% ipython --no-banner

In [1]: import numpy as np

In [2]: from numpy import linalg as LA

In [3]: np.set_printoptions(suppress=True, linewidth=140)

In [4]: data = np.load("arr.npy")

In [5]: data
Out[5]: 
array([[0, 0, 0, 1],
       [0, 0, 0, 0],
       [0, 0, 0, 0],
       [1, 0, 0, 0]])

In [6]: (LA.matrix_power((data != 0) + (data.T != 0) + np.eye(4), 4) > 0).astype(int)
Out[6]: 
array([[1, 0, 0, 1],
       [0, 1, 0, 0],
       [0, 0, 1, 0],
       [1, 0, 0, 1]])

In [7]: np.round(np.sort(LA.eigvals(data).real), 2)
Out[7]: array([-1.,  0.,  0.,  1.])

In [8]: np.flatnonzero(LA.matrix_power((data != 0) + (data.T != 0) + np.eye(4), 4)[1])
Out[8]: array([1])

In [9]: w, evecs = LA.eigh(data)

In [10]: np.round(evecs.T @ data @ evecs, 2) + 0
Out[10]: 
array([[-1.,  0.,  0.,  0.],
       [ 0.,  0.,  0.,  0.],
       [ 0.,  0.,  0.,  0.],
       [ 0.,  0.,  0.,  1.]])

In [11]: (w > 1e-8).sum(), (w < -1e-8).sum()
Out[11]: (np.int64(1), np.int64(1))

In [12]: np.round(LA.eigvalsh(data @ data), 2)
Out[12]: array([0., 0., 1., 1.])

In [13]: np.round(LA.eigvalsh(data + 4 * np.eye(4)), 2)
Out[13]: array([3., 4., 4., 5.])

In [14]: np.unique(w.round(6) + 0, return_counts=True)[1]
Out[14]: array([1, 2, 1])

In [15]: np.round(evecs.T @ evecs, 2) + 0
Out[15]: 
array([[1., 0., 0., 0.],
       [0., 1., 0., 0.],
       [0., 0., 1., 0.],
       [0., 0., 0., 1.]])

In [16]: Y = np.array([[-1, -3, 2], [2, 2, 0]])

In [17]: basis = np.kron(Y, data)

In [18]: basis
Out[18]: 
array([[ 0,  0,  0, -1,  0,  0,  0, -3,  0,  0,  0,  2],
       [ 0,  0,  0,  0,  0,  0,  0,  0,  0,  0,  0,  0],
       [ 0,  0,  0,  0,  0,  0,  0,  0,  0,  0,  0,  0],
       [-1,  0,  0,  0, -3,  0,  0,  0,  2,  0,  0,  0],
       [ 0,  0,  0,  2,  0,  0,  0,  2,  0,  0,  0,  0],
       [ 0,  0,  0,  0,  0,  0,  0,  0,  0,  0,  0,  0],
       [ 0,  0,  0,  0,  0,  0,  0,  0,  0,  0,  0,  0],
       [ 2,  0,  0,  0,  2,  0,  0,  0,  0,  0,  0,  0]])

In [19]: basis.shape
Out[19]: (8, 12)
